$ ipython --no-banner

In [1]: import numpy as np

In [2]: np.set_printoptions(suppress=True, linewidth=120)

In [3]: data = np.load("layer11.npy")

In [4]: data
Out[4]: 
array([[ 9, -3,  4, -3,  0],
       [-3,  5,  0,  1, -6],
       [ 4,  0,  5,  2, -2],
       [-3,  1,  2,  5,  0],
       [ 0, -6, -2,  0,  9]])

In [5]: # equal to its transpose

In [6]: hat = np.triu(np.array([[-3, 2, 3, 3, -3],
   ...:     [3, -3, 2, 3, -3],
   ...:     [-3, 2, -2, 0, 0],
   ...:     [2, 0, 3, -2, -1],
   ...:     [-1, -2, -3, 0, -3]]), 1) + np.eye(5)

In [7]: M2 = hat @ data @ np.linalg.inv(hat)

In [8]: round(np.linalg.det(M2), 3)
Out[8]: np.float64(-0.0)

In [9]: np.round(np.trace(np.linalg.pinv(data) @ data), 3)
Out[9]: np.float64(3.0)

In [10]: np.allclose(data[:-1].T @ np.linalg.lstsq(data[:-1].T, data[-1])[0], data[-1])
Out[10]: True

In [11]: np.round(data @ np.linalg.pinv(data) @ data, 3) + 0
Out[11]: 
array([[ 9., -3.,  4., -3.,  0.],
       [-3.,  5.,  0.,  1., -6.],
       [ 4.,  0.,  5.,  2., -2.],
       [-3.,  1.,  2.,  5.,  0.],
       [ 0., -6., -2.,  0.,  9.]])

In [12]: evals, evecs = np.linalg.eigh(data)

In [13]: np.abs(evecs[:, -1]).round(6).argmax()
Out[13]: np.int64(4)

In [14]: np.round(evecs.T @ evecs, 3) + 0
Out[14]: 
array([[1., 0., 0., 0., 0.],
       [0., 1., 0., 0., 0.],
       [0., 0., 1., 0., 0.],
       [0., 0., 0., 1., 0.],
       [0., 0., 0., 0., 1.]])

In [15]: np.round(np.linalg.svd(data, compute_uv=False), 3) + 0
Out[15]: array([14.35 , 12.078,  6.571,  0.   ,  0.   ])

In [16]: print(evals.round(3) + 0)
[ 0.     0.     6.571 12.078 14.35 ]

In [17]: print(np.round(evecs.T @ data @ evecs, 3) + 0)
[[ 0.     0.     0.     0.     0.   ]
 [ 0.     0.     0.     0.     0.   ]
 [ 0.     0.     6.571  0.     0.   ]
 [ 0.     0.     0.    12.078  0.   ]
 [ 0.     0.     0.     0.    14.35 ]]

In [18]: np.unique(evals.round(6) + 0, return_counts=True)[1]
Out[18]: array([2, 1, 1, 1])

In [19]: (evals > 1e-8).sum(), (evals < -1e-8).sum()
Out[19]: (np.int64(3), np.int64(0))

In [20]: J = np.load("dump.npy")

In [21]: J
Out[21]: 
array([[1, 0, 0, 0],
       [0, 0, 0, 0],
       [2, 0, 2, 0],
       [2, 1, 3, 2]])

In [22]: f = np.array([0, 2, 1])

In [23]: np.correlate(J[3], J[0], "full")
Out[23]: array([0, 0, 0, 2, 1, 3, 2])

In [24]: print(np.polyval(f, J[3]))
[5 3 7 5]

In [25]: print(np.abs(np.diag(np.linalg.qr(J)[1])) > 1e-9)
[ True  True  True False]

In [26]: round(float(np.trace(np.linalg.pinv(J) @ J)), 3)
Out[26]: 3.0

In [27]: print(np.allclose(J[:-1].T @ np.linalg.lstsq(J[:-1].T, J[-1])[0], J[-1]))
False

In [28]: np.round(J @ np.linalg.pinv(J) @ J, 3) + 0
Out[28]: 
array([[1., 0., 0., 0.],
       [0., 0., 0., 0.],
       [2., 0., 2., 0.],
       [2., 1., 3., 2.]])

In [29]: J @ J
Out[29]: 
array([[ 1,  0,  0,  0],
       [ 0,  0,  0,  0],
       [ 6,  0,  4,  0],
       [12,  2, 12,  4]])

In [30]: np.linalg.matrix_rank(J - J[0, 0] * np.eye(4))
Out[30]: np.int64(3)

In [31]: print(np.round(np.sort(np.linalg.eigvals(J)), 3))
[0. 1. 2. 2.]

In [32]: np.linalg.matrix_power(J - np.diag(np.diag(J)), 4)
Out[32]: 
array([[0, 0, 0, 0],
       [0, 0, 0, 0],
       [0, 0, 0, 0],
       [0, 0, 0, 0]])

In [33]: mat = np.load("test0.npy")

In [34]: mat
Out[34]: 
array([[-0.068, -4.618, -1.676,  0.828],
       [-0.133, -2.999, -0.254,  1.432],
       [-4.188,  3.309, -4.616,  1.168],
       [-1.233, -3.595, -0.301,  2.581],
       [-4.026,  1.415, -4.03 ,  2.352],
       [-2.996,  2.332, -3.769, -0.116],
       [-2.164, -3.297,  1.36 ,  1.746],
       [-4.709,  0.615, -4.404,  1.387],
       [-2.931, -2.26 , -1.475,  1.03 ],
       [-2.515,  2.655, -3.642,  0.489],
       [-2.732, -3.886, -0.88 ,  0.322],
       [-1.27 ,  3.195, -3.639,  0.604],
       [-4.5  ,  3.477, -4.433,  1.307],
       [-5.422,  1.582, -2.693,  2.722],
       [-3.615,  0.213, -6.369,  2.182],
       [-1.331, -4.348, -0.348,  1.628],
       [-4.481,  2.35 , -4.896,  2.62 ]])

In [35]: Xc = (mat - mat.mean(axis=0)) / mat.std(axis=0)

In [36]: np.round(Xc.std(axis=0), 3)
Out[36]: array([1., 1., 1., 1.])

In [37]: coef = np.linalg.lstsq(np.delete(Xc, 0, axis=1), Xc[:, 0])[0]

In [38]: coef.round(3)
Out[38]: array([-0.472,  0.236, -0.329])

In [39]: np.abs(coef).argmax()
Out[39]: np.int64(0)

In [40]: print(round(float(1 - np.var(Xc[:, 0] - np.delete(Xc, 0, axis=1) @ coef)), 3))
0.558

In [41]: M = np.loadtxt("w.csv", delimiter=",")

In [42]: M
Out[42]: 
array([[ 0.,  2.,  0.,  0.,  1.],
       [ 0.,  1., -1.,  0.,  0.],
       [ 0., -1.,  0., -1., -2.],
       [ 0.,  0.,  0.,  2., -6.],
       [ 0.,  0.,  0., -2.,  1.]])

In [43]: # looks like rank 4

In [44]: print(np.round(np.linalg.det(2 * M), 3), round(float(np.linalg.det(M)), 3))
0.0 0.0

In [45]: np.round(np.linalg.eigvals(M), 3)
Out[45]: array([ 0.   ,  1.618, -0.618,  5.   , -2.   ])

In [46]: print(np.einsum("ii->", M))
4.0

In [47]: np.einsum("ij,ji->", M, M)
Out[47]: np.float64(32.0)

In [48]: np.trace(M)
Out[48]: np.float64(4.0)

In [49]: np.allclose(M, M.T)
Out[49]: False

In [50]: M @ M
Out[50]: 
array([[  0.,   2.,  -2.,  -2.,   1.],
       [  0.,   2.,  -1.,   1.,   2.],
       [  0.,  -1.,   1.,   2.,   4.],
       [  0.,   0.,   0.,  16., -18.],
       [  0.,   0.,   0.,  -6.,  13.]])

In [51]: np.round(np.linalg.det(M), 3)
Out[51]: np.float64(0.0)

In [52]: M.inv()
Traceback (most recent call last):
  Cell In[52], line 1
    M.inv()
AttributeError: 'numpy.ndarray' object has no attribute 'inv'


In [53]: left, s, Vh = np.linalg.svd(M)

In [54]: np.argmax(s[:-1] / (s[1:] + 1e-6)) + 1
Out[54]: np.int64(4)

In [55]: s.round(3)
Out[55]: array([6.798, 2.772, 1.835, 0.862, 0.   ])

In [56]: M2 = left[:, :4] @ np.diag(s[:4]) @ Vh[:4]

In [57]: round(float(np.abs(M - M2).max()), 3)
Out[57]: 0.0

In [58]: M2.round(3) + 0
Out[58]: 
array([[ 0.,  2.,  0.,  0.,  1.],
       [ 0.,  1., -1.,  0.,  0.],
       [ 0., -1.,  0., -1., -2.],
       [ 0.,  0.,  0.,  2., -6.],
       [ 0.,  0.,  0., -2.,  1.]])

In [59]: round(np.linalg.norm(M - M2, 2), 3), s[4]
Out[59]: (np.float64(0.0), np.float64(0.0))

In [60]: x = np.array([-1, -2, -1, 1, 0])

In [61]: np.linalg.norm(M @ x) <= np.linalg.norm(M, 2) * np.linalg.norm(x) + 1e-9
Out[61]: np.True_

In [62]: np.sign((M @ x).round(6))
Out[62]: array([-1., -1.,  1.,  1., -1.])

In [63]: print(M @ np.eye(5)[2])
[ 0. -1.  0.  0.  0.]

In [64]: f = np.array([-1, -1, 0, 1, 2])

In [65]: r1 = np.array([0, 0, -2])

In [66]: X = f[:, None] + r1[None, :]

In [67]: print(X)
[[-1 -1 -3]
 [-1 -1 -3]
 [ 0  0 -2]
 [ 1  1 -1]
 [ 2  2  0]]

In [68]: # rows and columns are dependent

In [69]: M2 = np.array([[9, 5, 4], [3, 7, 2]])

In [70]: basis = np.kron(M2, X)

In [71]: print(basis.shape)
(10, 9)

In [72]: print(np.linalg.matrix_rank(basis))
4

In [73]: print(X - X[0])
[[0 0 0]
 [0 0 0]
 [1 1 1]
 [2 2 2]
 [3 3 3]]

In [74]: X.mean(axis=0)
Out[74]: array([ 0.2,  0.2, -1.8])

In [75]: np.linalg.rank(X)
Traceback (most recent call last):
  Cell In[75], line 1
    np.linalg.rank(X)
AttributeError: module 'numpy.linalg' has no attribute 'rank'


In [76]: np.unravel_index(np.abs(X).argmax(), X.shape)
Out[76]: (np.int64(0), np.int64(2))

In [77]: X.shape
Out[77]: (5, 3)

In [78]: X.sum(axis=0)
Out[78]: array([ 1,  1, -9])

In [79]: np.round(np.linalg.svd(X, compute_uv=False), 3) + 0
Out[79]: array([5.185, 3.181, 0.   ])

In [80]: X[5]
Traceback (most recent call last):
  Cell In[80], line 1
    X[5]
IndexError: index 5 is out of bounds for axis 0 with size 5


In [81]: X[:, 3]
Traceback (most recent call last):
  Cell In[81], line 1
    X[:, 3]
IndexError: index 3 is out of bounds for axis 1 with size 3


In [82]: np.zeros(5, 3)
Traceback (most recent call last):
  Cell In[82], line 1
    np.zeros(5, 3)
TypeError: Cannot interpret '3' as a data type


In [83]: feats = np.load("x.npy")

In [84]: feats
Out[84]: 
array([[ -3.556,  20.639,   2.184],
       [ -8.478,  -4.912,  -4.094],
       [  0.282,   1.402,   4.204],
       [  6.972,  -1.938,  -1.652],
       [ -1.224,  -1.941,   1.201],
       [-26.81 ,  -6.72 ,  14.68 ],
       [-15.266, -10.397,  -9.376],
       [ -4.124,   4.445,  -1.014],
       [ 14.177,  -4.407,  -3.968],
       [  5.104,   8.287,  16.387],
       [  3.552,   2.791, -14.262],
       [ -8.103,   5.457,   9.542],
       [ -2.054, -11.376,  -7.419],
       [  7.293,   2.443,   8.101],
       [ -7.504,   7.769,  19.052],
       [ -8.35 ,  -5.912,  -1.145],
       [ 25.624,   2.559,  -2.975],
       [  1.049,  20.366,   2.91 ],
       [  2.632,  17.486,  -7.77 ],
       [ -6.764,  -7.06 ,  -0.843],
       [ -0.787, -11.244,   5.903],
       [  8.634,  -3.962,   2.915],
       [ -3.677,  -6.334,  -0.733],
       [ 18.036,   3.267,   5.932]])

In [85]: Xc = feats - feats.mean(axis=0)

In [86]: evecs = np.linalg.svd(Xc)[2][:2]

In [87]: M2 = Xc - Xc @ evecs.T @ evecs

In [88]: np.round(np.diag(evecs.T @ evecs), 3)
Out[88]: array([0.887, 0.722, 0.391])

In [89]: M2 = np.c_[feats[:, :2] @ np.array([[3, -1], [1, -3]]), np.array([-3, 5, 3, 2, 6, 8, 2, 0, 0, 3, -6, 7, 0, -9, -7, 6, 6, -6, 8, -8, -1, -9, -4, -4])]

In [90]: M2.round(3)
Out[90]: 
array([[  9.971, -58.361,  -3.   ],
       [-30.346,  23.214,   5.   ],
       [  2.248,  -4.488,   3.   ],
       [ 18.978,  -1.158,   2.   ],
       [ -5.613,   7.047,   6.   ],
       [-87.15 ,  46.97 ,   8.   ],
       [-56.195,  46.457,   2.   ],
       [ -7.927,  -9.211,   0.   ],
       [ 38.124,  -0.956,   0.   ],
       [ 23.599, -29.965,   3.   ],
       [ 13.447, -11.925,  -6.   ],
       [-18.852,  -8.268,   7.   ],
       [-17.538,  36.182,   0.   ],
       [ 24.322, -14.622,  -9.   ],
       [-14.743, -15.803,  -7.   ],
       [-30.962,  26.086,   6.   ],
       [ 79.431, -33.301,   6.   ],
       [ 23.513, -62.147,  -6.   ],
       [ 25.382, -55.09 ,   8.   ],
       [-27.352,  27.944,  -8.   ],
       [-13.605,  34.519,  -1.   ],
       [ 21.94 ,   3.252,  -9.   ],
       [-17.365,  22.679,  -4.   ],
       [ 57.375, -27.837,  -4.   ]])

In [91]: np.round(np.linalg.lstsq(feats, M2[:, 0])[0], 3) + 0
Out[91]: array([3., 1., 0.])

In [92]: np.round(np.linalg.norm(np.linalg.qr(feats)[0].T @ M2, axis=0) ** 2 / ((M2 ** 2).sum(axis=0) + 1e-12), 3)
Out[92]: array([1.   , 1.   , 0.058])

In [93]: np.linalg.matrix_rank(np.c_[feats, M2])
Out[93]: np.int64(4)
